>>> import numpy as np
>>> np.set_printoptions(suppress=True, linewidth=200)
>>> rnd = lambda a: np.round(a, 2) + 0
>>> K = np.arange(42).reshape(7, 6) + -3
>>> K
array([[-3, -2, -1,  0,  1,  2],
       [ 3,  4,  5,  6,  7,  8],
       [ 9, 10, 11, 12, 13, 14],
       [15, 16, 17, 18, 19, 20],
       [21, 22, 23, 24, 25, 26],
       [27, 28, 29, 30, 31, 32],
       [33, 34, 35, 36, 37, 38]])
>>> rank = np.linalg.matrix_rank(K)
>>> rank
np.int64(2)
>>> null = np.linalg.svd(K)[2][rank:].T
>>> null.shape
(6, 4)
>>> [int(np.linalg.matrix_rank(K[:i])) for i in range(1, len(K) + 1)]
[1, 2, 2, 2, 2, 2, 2]
>>> rnd(null @ null.T)
array([[ 0.48, -0.38, -0.24, -0.1 ,  0.05,  0.19],
       [-0.38,  0.7 , -0.21, -0.12, -0.04,  0.05],
       [-0.24, -0.21,  0.82, -0.15, -0.12, -0.1 ],
       [-0.1 , -0.12, -0.15,  0.82, -0.21, -0.24],
       [ 0.05, -0.04, -0.12, -0.21,  0.7 , -0.38],
       [ 0.19,  0.05, -0.1 , -0.24, -0.38,  0.48]])
>>> np.linalg.matrix_rank(K.T @ K), np.linalg.matrix_rank(K @ K.T)
(np.int64(2), np.int64(2))
>>> u = np.array([-4, 1, -3])
>>> np.correlate(K[5], K[4], "full")
array([ 702, 1403, 2102, 2798, 3490, 4177, 3460, 2750, 2048, 1355,  672])
>>> np.polyval(u, K[5])
array([-2892, -3111, -3338, -3573, -3816, -4067])
>>> Y = K / np.linalg.norm(K, axis=1, keepdims=True)
>>> cov = Y @ Y.T
>>> rnd(np.degrees(np.arccos(np.clip(cov[1, 4], -1, 1))))
np.float64(13.09)
>>> rnd(np.linalg.norm(Y, axis=1))
array([1., 1., 1., 1., 1., 1., 1.])
>>> np.argwhere(np.triu(np.abs(cov) > 0.95, 1))
array([[1, 2],
       [1, 3],
       [1, 4],
       [1, 5],
       [1, 6],
       [2, 3],
       [2, 4],
       [2, 5],
       [2, 6],
       [3, 4],
       [3, 5],
       [3, 6],
       [4, 5],
       [4, 6],
       [5, 6]])
>>> np.argsort(-np.linalg.norm(K, axis=0).round(6), kind="stable")[:3]
array([5, 4, 3])
>>> np.linalg.cond(K) > 100
np.True_
>>> E = np.load("block16.npy")
>>> E
array([[ 0, -3,  0],
       [ 2,  0,  0],
       [ 0,  0, -3]])
>>> E.T @ E
array([[4, 0, 0],
       [0, 9, 0],
       [0, 0, 9]])
>>> rnd(np.linalg.norm(E, axis=0))
array([2., 3., 3.])
>>> rnd(np.linalg.pinv(E))
array([[ 0.  ,  0.5 ,  0.  ],
       [-0.33,  0.  ,  0.  ],
       [ 0.  ,  0.  , -0.33]])
>>> A = np.loadtxt("dump.csv", delimiter=",")
>>> A
array([[ 6.76, 13.72,  5.1 ,  0.41],
       [12.56, 10.38, 10.14, 10.53],
       [ 5.14,  3.7 ,  6.16,  6.46],
       [ 4.2 ,  5.08,  4.75,  5.07],
       [ 4.19,  5.2 ,  4.99,  4.32],
       [ 3.25,  6.72,  5.41, -1.52],
       [-1.27,  5.54,  1.22, -3.7 ],
       [11.66,  9.79,  7.56, 14.62],
       [ 1.26,  8.85,  2.5 , -3.52],
       [ 8.62,  4.71,  8.2 , 10.78],
       [-3.43, -1.5 ,  1.35, -1.11],
       [ 9.29,  8.02,  8.69,  7.22],
       [12.12, 13.14,  8.75,  8.73],
       [14.81, 11.55, 10.3 , 15.35],
       [ 3.57,  4.67,  4.43,  4.49],
       [ 5.51,  5.6 ,  5.92,  5.59],
       [11.74, 11.43,  7.67, 12.4 ],
       [ 0.71,  1.13,  3.38,  3.07],
       [ 8.51,  8.61,  8.37,  4.85],
       [ 5.64,  8.08,  5.97,  2.56],
       [ 6.09,  6.57,  5.85,  6.18],
       [ 8.3 ,  7.56,  7.68,  7.22],
       [ 1.84,  4.81,  4.8 , -1.74],
       [ 3.25,  4.76,  5.14,  1.75],
       [ 1.25,  7.38,  3.38, -3.65]])
>>> cov = A.T @ A
>>> rnd(np.linalg.svd(A, compute_uv=False) ** 2)
array([4708.43,  408.41,   54.44,   17.14])
>>> np.linalg.matrix_rank(cov)
np.int64(4)
>>> (A @ A.T).shape
(25, 25)
>>> rnd(cov)
array([[1360.54, 1313.6 , 1121.98, 1216.15],
       [1313.6 , 1532.44, 1162.2 ,  998.79],
       [1121.98, 1162.2 , 1020.34,  961.67],
       [1216.15,  998.79,  961.67, 1275.09]])
>>> Xc = A - A.mean(axis=0)
>>> vecs = np.linalg.svd(Xc)[2][:1]
>>> Y = Xc - Xc @ vecs.T @ vecs
>>> rnd(np.diag(vecs.T @ vecs))
array([0.36, 0.09, 0.09, 0.46])
